% ipython --no-banner

In [1]: import numpy as np

In [2]: np.set_printoptions(precision=1, suppress=True, linewidth=100, floatmode="fixed")

In [3]: K = np.loadtxt("data.csv", delimiter=",")

In [4]: K
Out[4]: 
array([[0.0, 0.0, 1.0, 1.0],
       [0.0, 0.0, 1.0, 1.0],
       [1.0, 1.0, 0.0, 1.0],
       [1.0, 1.0, 1.0, 0.0]])

In [5]: vals, V = np.linalg.eigvalsh(K)
ValueError: too many values to unpack (expected 2)


In [6]: vals, V = np.linalg.eigh(K)

In [7]: vals.round(1) + 0
Out[7]: array([-1.6, -1.0,  0.0,  2.6])

In [8]: np.abs(V[:, -1]).round(6).argmax()
Out[8]: np.int64(2)

In [9]: np.abs(V[:, -1])
Out[9]: array([0.4, 0.4, 0.6, 0.6])

In [10]: np.round(np.linalg.eigvalsh(K @ K), 1) + 0
Out[10]: array([0.0, 1.0, 2.4, 6.6])

In [11]: rng = np.random.default_rng(848430)

In [12]: M2 = K + rng.integers(-2, 3, (4, 3)) @ rng.integers(-2, 3, (3, 4))

In [13]: M2
Out[13]: 
array([[-4.0, -4.0,  6.0,  0.0],
       [-4.0, -4.0,  6.0,  0.0],
       [-5.0, -1.0,  4.0, -1.0],
       [-5.0, -3.0,  8.0, -3.0]])

In [14]: np.round(np.linalg.svd(M2 - K, compute_uv=False), 1) + 0
Out[14]: array([16.7,  2.6,  1.1,  0.0])

In [15]: round(np.linalg.norm(M2, 2) / np.linalg.norm(M2), 1)
Out[15]: np.float64(1.0)

In [16]: vals, V = np.linalg.eigh(K)

In [17]: x0 = np.array([-3, 2, -3, 1])

In [18]: V * np.abs(vals) @ V.T
Out[18]: 
array([[1.0, 1.0, 0.2, 0.2],
       [1.0, 1.0, 0.2, 0.2],
       [0.2, 0.2, 1.6, 0.6],
       [0.2, 0.2, 0.6, 1.6]])

In [19]: (np.sign(V[:, -1].round(6)) == np.sign(V[0, -1].round(6))).astype(int)
Out[19]: array([1, 1, 1, 1])

In [20]: x0 @ K @ x0
Out[20]: np.float64(-2.0)

In [21]: np.linalg.eigvalsh(K[1:, 1:])
Out[21]: array([-1.0, -1.0,  2.0])

In [22]: m1 = np.load("run1.npy")

In [23]: m1
Out[23]: 
array([[0, 1, 0],
       [1, 0, 1],
       [0, 1, 0]])

In [24]: proj = np.triu(np.array([[2, 0, 2], [0, 3, 3], [3, 0, 0]]), 1) + np.eye(3)

In [25]: M2 = proj @ m1 @ np.linalg.inv(proj)

In [26]: np.round(np.poly(M2), 1) + 0
Out[26]: array([ 1.0,  0.0, -2.0,  0.0])

In [27]: round(np.linalg.det(M2), 1)
Out[27]: np.float64(0.0)

In [28]: Uu, sv, VT = np.linalg.svd(m1)

In [29]: V = VT[:(sv > 1e-8).sum()]

In [30]: x0 = m1[0] + -1 * m1[2] + rng.integers(2) * np.eye(3)[1]

In [31]: x0
Out[31]: array([0.0, 0.0, 0.0])

In [32]: np.allclose(V.T @ V @ x0, x0)
Out[32]: True

In [33]: V.T @ V
Out[33]: 
array([[0.5, 0.0, 0.5],
       [0.0, 1.0, 0.0],
       [0.5, 0.0, 0.5]])

In [34]: m1 @ m1
Out[34]: 
array([[1, 0, 1],
       [0, 2, 0],
       [1, 0, 1]])

In [35]: np.argwhere(np.triu(m1))
Out[35]: 
array([[0, 1],
       [1, 2]])

In [36]: L = np.diag(m1.sum(axis=1)) - m1

In [37]: L @ np.ones(3)
Out[37]: array([0.0, 0.0, 0.0])

In [38]: np.linalg.matrix_rank(L)
Out[38]: np.int64(2)

In [39]: np.round(np.linalg.eigvalsh(L), 1) + 0
Out[39]: array([0.0, 1.0, 3.0])

In [40]: lab = rng.permutation(3)

In [41]: lab
Out[41]: array([2, 1, 0])

In [42]: M2 = m1[lab][:, lab]

In [43]: np.round(np.sort(np.abs(np.linalg.eigvals(M2))), 1) + 0
Out[43]: array([0.0, 1.4, 1.4])

In [44]: np.round(np.linalg.det(M2), 1), round(float(np.linalg.det(m1[lab])), 1)
Out[44]: (np.float64(0.0), 0.0)

In [45]: np.trace(M2)
Out[45]: np.int64(0)

In [46]: M2
Out[46]: 
array([[0, 1, 0],
       [1, 0, 1],
       [0, 1, 0]])

In [47]: np.diag(M2)
Out[47]: array([0, 0, 0])

In [48]: theta = np.radians(180)

In [49]: Rm = np.eye(3)

In [50]: Rm[2, 2] = Rm[1, 1] = np.cos(theta)

In [51]: Rm[2, 1], Rm[1, 2] = -np.sin(theta), np.sin(theta)

In [52]: Rm.round(1) + 0
Out[52]: 
array([[ 1.0,  0.0,  0.0],
       [ 0.0, -1.0,  0.0],
       [ 0.0,  0.0, -1.0]])

In [53]: M2 = m1 @ Rm.T

In [54]: M2.round(1) + 0
Out[54]: 
array([[ 0.0, -1.0,  0.0],
       [ 1.0,  0.0, -1.0],
       [ 0.0, -1.0,  0.0]])

In [55]: np.allclose(m1 @ m1.T, M2 @ M2.T)
Out[55]: True

In [56]: np.round(np.linalg.det(Rm), 1), np.trace(Rm)
Out[56]: (np.float64(1.0), np.float64(-1.0))

In [57]: data = np.triu(rng.random((3, 3)) < 0.8, 1).astype(int)

In [58]: data = data + data.T

In [59]: data
Out[59]: 
array([[0, 1, 1],
       [1, 0, 1],
       [1, 1, 0]])

In [60]: # symmetric, so the eigenvalues are real

In [61]: proj = np.triu(np.array([[-4, -9, 4], [-5, 2, 4], [-1, -6, -9]]), 1) + np.eye(3)

In [62]: M2 = proj @ data @ np.linalg.inv(proj)

In [63]: np.linalg.matrix_rank(M2)
Out[63]: np.int64(3)

In [64]: proj @ data - data @ proj
Out[64]: 
array([[ -5.0,   4.0, -13.0],
       [  4.0,  13.0,  -4.0],
       [  0.0,   9.0,  -8.0]])

In [65]: vals, V = np.linalg.eigh(data)

In [66]: x0 = np.array([2, -2, -2])

In [67]: (np.sign(V[:, -1].round(6)) == np.sign(V[0, -1].round(6))).astype(int)
Out[67]: array([1, 1, 1])

In [68]: np.linalg.eigvalsh(data[1:, 1:])
Out[68]: array([-1.0,  1.0])

In [69]: np.abs(data).sum(axis=1).max(), round(np.abs(vals).max(), 1)
Out[69]: (np.int64(2), np.float64(2.0))

In [70]: x0 @ data @ x0
Out[70]: np.int64(-8)

In [71]: V * np.maximum(vals, 0) @ V.T
Out[71]: 
array([[0.7, 0.7, 0.7],
       [0.7, 0.7, 0.7],
       [0.7, 0.7, 0.7]])

In [72]: np.round(x0 @ data @ x0 / (x0 @ x0), 1), round(float(vals[0]), 1), round(vals[-1], 1)
Out[72]: (np.float64(-0.7), -1.0, np.float64(2.0))

In [73]: O = data.astype(float).copy()

In [74]: for j in range(3):
    ...:     O[:, j] -= O[:, :j] @ (O[:, :j].T @ O[:, j])
    ...:     O[:, j] /= np.linalg.norm(O[:, j])
    ...: 

In [75]: np.round(O.T @ O, 1) + 0
Out[75]: 
array([[1.0, 0.0, 0.0],
       [0.0, 1.0, 0.0],
       [0.0, 0.0, 1.0]])

In [76]: O
Out[76]: 
array([[ 0.0,  0.8,  0.6],
       [ 0.7, -0.4,  0.6],
       [ 0.7,  0.4, -0.6]])

In [77]: np.round(O.T @ data, 1) + 0
Out[77]: 
array([[1.4, 0.7, 0.7],
       [0.0, 1.2, 0.4],
       [0.0, 0.0, 1.2]])

In [78]: M2 = np.inv(data)
AttributeError: module 'numpy' has no attribute 'inv'


In [79]: M2 = np.linalg.inv(data)

In [80]: np.round(np.linalg.cond(data), 1)
Out[80]: np.float64(2.0)

In [81]: np.linalg.det(data) * M2
Out[81]: 
array([[-1.0,  1.0,  1.0],
       [ 1.0, -1.0,  1.0],
       [ 1.0,  1.0, -1.0]])

In [82]: M2
Out[82]: 
array([[-0.5,  0.5,  0.5],
       [ 0.5, -0.5,  0.5],
       [ 0.5,  0.5, -0.5]])

In [83]: np.linalg.inv(M2)
Out[83]: 
array([[-0.0,  1.0,  1.0],
       [ 1.0,  0.0,  1.0],
       [ 1.0,  1.0,  0.0]])

In [84]: (np.abs(M2) > 1e-9).astype(int)
Out[84]: 
array([[1, 1, 1],
       [1, 1, 1],
       [1, 1, 1]])

In [85]: M2 = np.array([[-3, 1, -4], [2, -4, 0]])

In [86]: W2 = np.kron(M2, data)

In [87]: round(float(np.linalg.norm(W2, 2)), 1), round(float(np.linalg.norm(M2, 2) * np.linalg.norm(data, 2)), 1)
Out[87]: (11.6, 11.6)

In [88]: W2
Out[88]: 
array([[ 0, -3, -3,  0,  1,  1,  0, -4, -4],
       [-3,  0, -3,  1,  0,  1, -4,  0, -4],
       [-3, -3,  0,  1,  1,  0, -4, -4,  0],
       [ 0,  2,  2,  0, -4, -4,  0,  0,  0],
       [ 2,  0,  2, -4,  0, -4,  0,  0,  0],
       [ 2,  2,  0, -4, -4,  0,  0,  0,  0]])

In [89]: np.linalg.matrix_rank(W2)
Out[89]: np.int64(6)

In [90]: mat = np.array([[-0.1, -1.7, 4.0],
    ...:     [-3.0, 0.4, -0.5],
    ...:     [0.5, -0.6, 0.6],
    ...:     [1.1, 3.6, -0.3],
    ...:     [2.4, -0.3, 2.4],
    ...:     [3.9, 0.4, -0.4],
    ...:     [-3.0, 2.1, -0.4],
    ...:     [5.0, 3.0, 3.3],
    ...:     [-0.9, 0.8, 1.9],
    ...:     [2.5, -2.2, -2.0],
    ...:     [3.8, -3.2, -2.0],
    ...:     [6.1, -0.9, 1.6],
    ...:     [-6.3, -3.5, -1.7],
    ...:     [-0.1, 0.7, -0.3],
    ...:     [2.0, 2.0, -0.1],
    ...:     [2.5, 5.6, -1.2],
    ...:     [1.9, 0.6, 1.2],
    ...:     [-0.6, -3.7, 1.3],
    ...:     [1.8, -3.0, 1.3],
    ...:     [-1.2, 2.2, 1.5]])

In [91]: x0 = np.array([5, 1, 4])

In [92]: target = mat @ x0

In [93]: np.round(np.linalg.pinv(mat) @ mat, 1) + 0
Out[93]: 
array([[1.0, 0.0, 0.0],
       [0.0, 1.0, 0.0],
       [0.0, 0.0, 1.0]])

In [94]: np.linalg.solve(mat.T @ mat, mat.T @ target)
Out[94]: array([5.0, 1.0, 4.0])

In [95]: target = target + 0.1 * rng.normal(size=20)

In [96]: target
Out[96]: 
array([ 13.7, -16.7,   4.4,   8.0,  21.3,  18.3, -14.5,  41.1,   4.1,   2.3,   7.8,  36.0, -41.8,
        -1.3,  11.7,  13.4,  14.9,  -1.5,  11.3,   2.2])

In [97]: coef, *_ = np.linalg.lstsq(mat, target)

In [98]: coef.round()
Out[98]: array([5.0, 1.0, 4.0])

In [99]: [round(float(np.linalg.norm(np.linalg.solve(mat.T @ mat + lam * np.eye(3), mat.T @ target))), 2) for lam in (0, 1, 10, 100)]
Out[99]: [6.48, 6.43, 6.03, 3.97]

In [100]: np.round(mat.T @ (target - mat @ coef), 1) + 0
Out[100]: array([0.0, 0.0, 0.0])

In [101]: M = np.loadtxt("m.csv", delimiter=",")

In [102]: M
Out[102]: 
array([[1.0, 0.0, 0.0, 0.0],
       [2.0, 1.0, 0.0, 0.0],
       [5.0, 4.0, 1.0, 0.0],
       [3.0, 4.0, 0.0, 1.0]])

In [103]: vals, V = np.linalg.eig(M)

In [104]: np.sort(np.linalg.eigvals(M @ M))
Out[104]: array([1.0, 1.0, 1.0, 1.0])

In [105]: [int(np.linalg.matrix_rank(np.linalg.matrix_power(M, p))) for p in range(1, 5)]
Out[105]: [4, 4, 4, 4]

In [106]: np.sort(np.linalg.eigvals(M))
Out[106]: array([1.0, 1.0, 1.0, 1.0])

In [107]: M2 = M / np.linalg.norm(M, axis=1, keepdims=True)

In [108]: G = M2 @ M2.T

In [109]: round(np.degrees(np.arccos(np.clip(G[0, 1], -1, 1))), 1)
Out[109]: np.float64(26.6)

In [110]: np.argwhere(np.triu(np.abs(G) > 0.95, 1))
Out[110]: array([[1, 2]])

In [111]: X = np.load("test4.npy")

In [112]: X
Out[112]: 
array([[ 0, -3, -2, -2],
       [ 3,  0, -1, -6],
       [ 2,  1,  0,  1],
       [ 2,  6, -1,  0]])

In [113]: # skew-symmetric

In [114]: f = np.array([2, -3, 3, -1])

In [115]: M2 = X + np.outer(f, np.eye(4)[0])

In [116]: np.linalg.matrix_rank(M2 - X)
Out[116]: np.int64(1)

In [117]: M2
Out[117]: 
array([[ 2.0, -3.0, -2.0, -2.0],
       [ 0.0,  0.0, -1.0, -6.0],
       [ 5.0,  1.0,  0.0,  1.0],
       [ 1.0,  6.0, -1.0,  0.0]])

In [118]: x0 = np.array([1, -1, -1, -5])

In [119]: np.round(np.linalg.det(X), 1)
Out[119]: np.float64(169.0)

In [120]: np.linalg.svd(X, compute_uv=False)
Out[120]: array([7.2, 7.2, 1.8, 1.8])

In [121]: O = np.linalg.solve(np.eye(4) - X, np.eye(4) + X)

In [122]: np.round(O @ O.T, 1) + 0
Out[122]: 
array([[1.0, 0.0, 0.0, 0.0],
       [0.0, 1.0, 0.0, 0.0],
       [0.0, 0.0, 1.0, 0.0],
       [0.0, 0.0, 0.0, 1.0]])

In [123]: np.kron(np.eye(2, dtype=int), X)
Out[123]: 
array([[ 0, -3, -2, -2,  0,  0,  0,  0],
       [ 3,  0, -1, -6,  0,  0,  0,  0],
       [ 2,  1,  0,  1,  0,  0,  0,  0],
       [ 2,  6, -1,  0,  0,  0,  0,  0],
       [ 0,  0,  0,  0,  0, -3, -2, -2],
       [ 0,  0,  0,  0,  3,  0, -1, -6],
       [ 0,  0,  0,  0,  2,  1,  0,  1],
       [ 0,  0,  0,  0,  2,  6, -1,  0]])

In [124]: np.einsum("ii->", X)
Out[124]: np.int64(0)

In [125]: np.round(np.poly(X), 1) + 0
Out[125]: array([  1.0,   0.0,  55.0,   0.0, 169.0])

In [126]: np.round(np.linalg.det(2 * X), 1), np.round(np.linalg.det(X), 1)
Out[126]: (np.float64(2704.0), np.float64(169.0))

In [127]: E = np.loadtxt("arr.csv", delimiter=",")

In [128]: E
Out[128]: 
array([[-0.3,  0.9,  0.3],
       [-0.3, -0.4,  0.9],
       [ 0.9,  0.2,  0.4]])

In [129]: # keeps lengths

In [130]: Uu, sv, VT = np.linalg.svd(E, full_matrices=False)

In [131]: Uu.shape, sv.shape, VT.shape
Out[131]: ((3, 3), (3,), (3, 3))

In [132]: VT @ VT.T
Out[132]: 
array([[1.0, 0.0, 0.0],
       [0.0, 1.0, 0.0],
       [0.0, 0.0, 1.0]])

In [133]: np.allclose(Uu * sv @ VT, E)
Out[133]: True

In [134]: sv / sv[0]
Out[134]: array([1.0, 1.0, 1.0])

In [135]: t3 = np.stack([m1, 4 * m1, m1[::-1]])

In [136]: t3.sum(axis=0)
Out[136]: 
array([[0, 6, 0],
       [6, 0, 6],
       [0, 6, 0]])

In [137]: np.linalg.matrix_rank(t3)
Out[137]: array([2, 2, 2])

In [138]: t3.shape
Out[138]: (3, 3, 3)

In [139]: np.einsum("bij,cij->bc", t3, t3)
Out[139]: 
array([[ 4, 16,  4],
       [16, 64, 16],
       [ 4, 16,  4]])

In [140]: np.linalg.norm(t3, axis=(1, 2))
Out[140]: array([2.0, 8.0, 2.0])

In [141]: np.linalg.matrix_rank(t3.reshape(3, -1))
Out[141]: np.int64(1)

In [142]: x0 = np.array([-1, 2, -3])

In [143]: np.linalg.norm(data @ x0) <= np.linalg.norm(data, 2) * np.linalg.norm(x0) + 1e-9
Out[143]: np.True_

In [144]: (data * x0).sum(axis=1)
Out[144]: array([-1, -4,  1])

In [145]: data @ x0
Out[145]: array([-1, -4,  1])

In [146]: round(E[:, 2] @ E[:, 0], 1)
Out[146]: np.float64(0.0)

In [147]: np.linalg.pinv(E)
Out[147]: 
array([[-0.3, -0.3,  0.9],
       [ 0.9, -0.4,  0.2],
       [ 0.3,  0.9,  0.4]])

In [148]: np.round(E @ E.T, 1) + 0
Out[148]: 
array([[1.0, 0.0, 0.0],
       [0.0, 1.0, 0.0],
       [0.0, 0.0, 1.0]])

In [149]: x0 = np.array([1, 1, 3])

In [150]: round(float(np.linalg.det(E)), 1)
Out[150]: 1.0

In [151]: [p for p in range(1, 25) if np.allclose(np.linalg.matrix_power(E, p), np.eye(3))]
Out[151]: []

In [152]: np.abs(np.linalg.eigvals(E))
Out[152]: array([1.0, 1.0, 1.0])

In [153]: np.linalg.inv(E)
Out[153]: 
array([[-0.3, -0.3,  0.9],
       [ 0.9, -0.4,  0.2],
       [ 0.3,  0.9,  0.4]])

In [154]: E.T @ (E @ x0)
Out[154]: array([1.0, 1.0, 3.0])

In [155]: 3 - np.linalg.matrix_rank(E - np.eye(3), tol=1e-8)
Out[155]: np.int64(1)

In [156]: round(np.linalg.norm(x0), 1), np.round(np.linalg.norm(E @ x0), 1)
Out[156]: (np.float64(3.3), np.float64(3.3))

In [157]: np.sort(np.abs(np.degrees(np.angle(np.linalg.eigvals(E)))))
Out[157]: array([  0.0, 130.0, 130.0])
